>>> import numpy as np
>>> np.set_printoptions(precision=3, suppress=True, linewidth=100, floatmode="fixed")
>>> rnd = lambda a: np.round(a, 3) + 0
>>> W0 = np.load("layer0.npy")
>>> W0
array([[ 1,  0,  0],
       [ 3,  1,  0],
       [-3, -1,  1]])
>>> Y = W0 / np.sqrt((W0 ** 2).mean(axis=1, keepdims=True))
>>> np.linalg.matrix_rank(Y) == np.linalg.matrix_rank(W0)
np.True_
>>> rnd(Y[2])
array([-1.567, -0.522,  0.522])
>>> rnd(np.linalg.norm(Y, axis=1))
array([1.732, 1.732, 1.732])
>>> np.linalg.matrix_power(W0 - np.diag(np.diag(W0)), 3)
array([[0, 0, 0],
       [0, 0, 0],
       [0, 0, 0]])
>>> rnd(np.sort(np.linalg.eigvals(W0)))
array([1.000, 1.000, 1.000])
>>> W0 @ W0
array([[ 1,  0,  0],
       [ 6,  1,  0],
       [-9, -2,  1]])
>>> [int(np.linalg.matrix_rank(np.linalg.matrix_power(W0, p))) for p in range(1, 4)]
[3, 3, 3]
>>> np.prod(np.diag(W0)), rnd(np.linalg.det(W0))
(np.int64(1), np.float64(1.0))
>>> Y = np.linalg.inv(W0)
>>> print(rnd(np.linalg.slogdet(W0)[0]))
1.0
>>> print(W0 @ Y)
[[1.000 0.000 0.000]
 [0.000 1.000 0.000]
 [0.000 0.000 1.000]]
>>> np.allclose(Y, W0.T)
False
>>> rnd(np.linalg.cond(W0))
np.float64(15.348)
>>> rnd(np.linalg.det(W0) * np.linalg.det(Y))
np.float64(1.0)
>>> Y
array([[ 1.000,  0.000,  0.000],
       [-3.000,  1.000, -0.000],
       [ 0.000,  1.000,  1.000]])
>>> rnd(np.linalg.inv(Y))
array([[ 1.000,  0.000,  0.000],
       [ 3.000,  1.000,  0.000],
       [-3.000, -1.000,  1.000]])
>>> m1 = np.load("a.npy")
>>> m1
array([[-59.317,  58.609, -79.404],
       [-58.674,  59.703, -78.821],
       [-60.732,  59.581, -79.222],
       [-59.969,  59.048, -79.402],
       [-59.713,  59.547, -81.059],
       [-60.690,  59.038, -80.600],
       [-59.476,  59.768, -79.241],
       [-60.057,  58.468, -80.073],
       [-60.185,  60.714, -79.701],
       [-60.998,  60.520, -81.123],
       [-59.859,  58.492, -79.582],
       [-59.285,  60.969, -81.624]])
>>> ang = np.radians(15)
>>> r_ = np.eye(3)
>>> r_[1, 1] = r_[2, 2] = np.cos(ang)
>>> r_[1, 2], r_[2, 1] = -np.sin(ang), np.sin(ang)
>>> rnd(r_)
array([[ 1.000,  0.000,  0.000],
       [ 0.000,  0.966, -0.259],
       [ 0.000,  0.259,  0.966]])
>>> Y = m1 @ r_.T
>>> np.allclose(np.linalg.norm(m1, axis=1), np.linalg.norm(Y, axis=1))
True
>>> rnd(np.linalg.det(r_)), rnd(np.trace(r_))
(np.float64(1.0), np.float64(2.932))
>>> print(rnd(np.linalg.svd(m1, compute_uv=False)), rnd(np.linalg.svd(Y, compute_uv=False)))
[402.989   2.516   2.016] [402.989   2.516   2.016]
>>> labels = m1[:, 2] > np.median(m1[:, 2])
>>> u = m1[labels].mean(axis=0) - m1[~labels].mean(axis=0)
>>> rnd(u)
array([ 0.483, -0.676,  1.418])
>>> rnd((((m1 - m1.mean(axis=0)) @ u > 0) == labels).mean())
np.float64(0.917)
>>> ((m1 - m1.mean(axis=0)) @ u > 0).astype(int)
array([1, 1, 1, 1, 0, 0, 1, 1, 0, 0, 1, 0])
>>> hat = np.triu(np.array([[0, 1, 7], [-1, 1, 8], [-6, 2, -9]]), 1) + np.eye(3)
>>> Y = hat @ W0 @ np.linalg.inv(hat)
>>> rnd(np.linalg.det(Y))
np.float64(1.0)
>>> Y
array([[-17.000,  11.000,  38.000],
       [-21.000,  14.000,  43.000],
       [ -3.000,   2.000,   6.000]])
>>> hat @ W0 - W0 @ hat
array([[-18.000,  -7.000,   0.000],
       [-24.000, -11.000, -21.000],
       [  0.000,   3.000,  29.000]])
>>> rnd(np.poly(Y))
array([ 1.000, -3.000,  3.000, -1.000])
>>> M = np.load("dump.npy")
>>> print(rnd(M))
[[0.068 0.159 0.114 0.159]
 [0.159 0.371 0.265 0.371]
 [0.114 0.265 0.189 0.265]
 [0.159 0.371 0.265 0.371]]
>>> x0 = np.array([3, 2, 3, 3])
>>> rnd(M @ x0)
array([1.341, 3.129, 2.235, 3.129])
>>> print(np.trace(M))
1.0
>>> r = np.linalg.matrix_rank(M)
>>> r
np.int64(1)
>>> null = np.linalg.svd(M)[2][r:].T
>>> null.shape
(4, 3)
>>> [int(np.linalg.matrix_rank(np.delete(M, i, axis=0))) for i in range(4)]
[1, 1, 1, 1]
>>> [int(np.linalg.matrix_rank(M[:, :j + 1])) for j in range(4)]
[1, 1, 1, 1]
>>> rnd(M @ null)
array([[0.000, 0.000, 0.000],
       [0.000, 0.000, 0.000],
       [0.000, 0.000, 0.000],
       [0.000, 0.000, 0.000]])
>>> print(np.allclose(M[:-1].T @ np.linalg.lstsq(M[:-1].T, M[-1])[0], M[-1]))
True
>>> U, sig, Vh = np.linalg.svd(M)
>>> print(rnd(sig))
[1.000 0.000 0.000 0.000]
>>> np.argmax(sig[:-1] / (sig[1:] + 1e-6)) + 1
np.int64(1)
>>> Y = U[:, :1] @ np.diag(sig[:1]) @ Vh[:1]
>>> print(np.linalg.matrix_rank(Y))
1
>>> rnd(Y)
array([[0.068, 0.159, 0.114, 0.159],
       [0.159, 0.371, 0.265, 0.371],
       [0.114, 0.265, 0.189, 0.265],
       [0.159, 0.371, 0.265, 0.371]])
>>> np.linalg.matrix_rank(M, rtol=0.05)
np.int64(1)
>>> rnd(np.abs(M - Y).max())
np.float64(0.0)
>>> print(rnd(np.linalg.norm(M - Y, 2)), rnd(sig[1]))
0.0 0.0
